$ python -q
>>> import numpy as np
>>> from numpy import linalg as LA
>>> np.set_printoptions(precision=2, suppress=True, linewidth=140)
>>> M2 = np.array([[2], [0], [3], [1], [-1]])
>>> Z = np.array([[-4, 4, -1, 5]])
>>> rng = np.random.default_rng(2233)
>>> M = M2 @ Z + 0.3 * rng.normal(size=(5, 4))
>>> M
array([[ -7.82,   7.51,  -2.04,   9.98],
       [  0.63,  -0.13,   0.35,   0.03],
       [-11.54,  11.61,  -3.42,  15.  ],
       [ -3.51,   3.74,  -1.03,   5.16],
       [  3.87,  -3.42,   0.88,  -5.71]])
>>> round(np.log10(LA.cond(M)))
2
>>> [round(float(x), 2) for x in LA.svd(M, compute_uv=False)[:3]]
[28.97, 0.92, 0.53]
>>> LA.cond(M) > 100
np.True_
>>> K = np.load("out14.npy")
>>> K
array([[ 9,  5],
       [ 7,  8],
       [ 2, -3]])
>>> M2 = np.c_[K[:, :1] @ np.array([[2]]), np.array([0, 0, 4])]
>>> M2
array([[18,  0],
       [14,  0],
       [ 4,  4]])
>>> LA.matrix_rank(np.c_[K, M2])
np.int64(3)
>>> LA.norm(LA.qr(K)[0].T @ M2, axis=0) ** 2 / ((M2 ** 2).sum(axis=0) + 1e-12)
array([1.  , 0.67])
>>> np.round(LA.norm(M2 - K @ LA.lstsq(K, M2)[0], axis=0), 2) + 0
array([0.  , 2.31])
>>> Q = K.astype(float).copy()
>>> for j in range(2):
...     Q[:, j] -= Q[:, :j] @ (Q[:, :j].T @ Q[:, j])
...     Q[:, j] /= LA.norm(Q[:, j])
... 
>>> np.round(Q.T @ K, 2) + 0
array([[11.58,  8.21],
       [ 0.  ,  5.54]])
